$ ipython --no-banner

In [1]: import numpy as np

In [2]: from numpy import linalg as LA

In [3]: np.set_printoptions(precision=3, suppress=True, linewidth=120, sign=" ")

In [4]: arr = np.array([[-4, 1, -1, 4, -5, 0, -2, -4],
   ...:     [-4, 4, -3, 0, -4, 4, 3, -4],
   ...:     [0, -5, 0, 5, 0, -1, 4, 2],
   ...:     [-3, -1, 1, 0, 2, 5, -5, -4],
   ...:     [-3, 3, 2, -3, 4, 5, -3, 2],
   ...:     [-4, 4, 4, 1, 2, -5, -1, -5],
   ...:     [4, 4, -5, 3, 0, -2, -2, -4],
   ...:     [3, 5, 2, -4, -3, 5, -1, -4],
   ...:     [-4, -3, 3, -2, 4, 1, 2, 1],
   ...:     [-2, -1, 3, 3, -4, 5, -2, 3],
   ...:     [-4, -1, -3, -4, -1, 3, -5, -4],
   ...:     [5, 2, -5, 0, -3, -5, -4, 3]])

In [5]: arr[:, 0] = -1 * arr[:, 5]

In [6]: print(arr)
[[ 0  1 -1  4 -5  0 -2 -4]
 [-4  4 -3  0 -4  4  3 -4]
 [ 1 -5  0  5  0 -1  4  2]
 [-5 -1  1  0  2  5 -5 -4]
 [-5  3  2 -3  4  5 -3  2]
 [ 5  4  4  1  2 -5 -1 -5]
 [ 2  4 -5  3  0 -2 -2 -4]
 [-5  5  2 -4 -3  5 -1 -4]
 [-1 -3  3 -2  4  1  2  1]
 [-5 -1  3  3 -4  5 -2  3]
 [-3 -1 -3 -4 -1  3 -5 -4]
 [ 5  2 -5  0 -3 -5 -4  3]]

In [7]: # null space of dimension 1

In [8]: print(round(float(LA.norm(arr, "nuc")), 3))
80.821

In [9]: print(LA.norm(arr, axis=0))
[ 13.454  11.136  10.583  10.247  10.77   13.454  10.863  12.166]

In [10]: print(LA.norm(arr, axis=1).argmax())
7

In [11]: print(np.round(LA.norm(arr[0], 1), 3), np.round(LA.norm(arr[0], np.inf), 3))
17.0 5.0

In [12]: print(LA.norm(arr, axis=1))
[  7.937   9.899   8.485   9.849  10.05   10.63    8.832  11.      6.708   9.899   9.274  10.63 ]

In [13]: print(round(LA.norm(arr[0] - arr[1]), 3))
9.327

In [14]: print(np.round(LA.norm(arr, 2), 3))
20.221

In [15]: rk = LA.matrix_rank(arr)

In [16]: print(rk)
7

In [17]: N = LA.svd(arr)[2][rk:].T

In [18]: print(np.allclose(arr @ N, 0))
True

In [19]: print([int(LA.matrix_rank(arr[:i])) for i in range(1, len(arr) + 1)])
[1, 2, 3, 4, 5, 6, 7, 7, 7, 7, 7, 7]

In [20]: print(np.round(N @ N.T, 3) + 0)
[[ 0.5  0.   0.   0.   0.   0.5  0.   0. ]
 [ 0.   0.   0.   0.   0.   0.   0.   0. ]
 [ 0.   0.   0.   0.   0.   0.   0.   0. ]
 [ 0.   0.   0.   0.   0.   0.   0.   0. ]
 [ 0.   0.   0.   0.   0.   0.   0.   0. ]
 [ 0.5  0.   0.   0.   0.   0.5  0.   0. ]
 [ 0.   0.   0.   0.   0.   0.   0.   0. ]
 [ 0.   0.   0.   0.   0.   0.   0.   0. ]]

In [21]: print([int(LA.matrix_rank(arr[:, :j + 1])) for j in range(8)])
[1, 2, 3, 4, 5, 5, 6, 7]

In [22]: print(np.round(N[:, 0] / N[np.abs(N[:, 0]).round(6).argmax(), 0], 3) + 0)
[ 1.  0.  0.  0.  0.  1.  0.  0.]

In [23]: print(N.shape)
(8, 1)

In [24]: print(np.round(arr @ N, 3) + 0)
[[ 0.]
 [ 0.]
 [ 0.]
 [ 0.]
 [ 0.]
 [ 0.]
 [ 0.]
 [ 0.]
 [ 0.]
 [ 0.]
 [ 0.]
 [ 0.]]
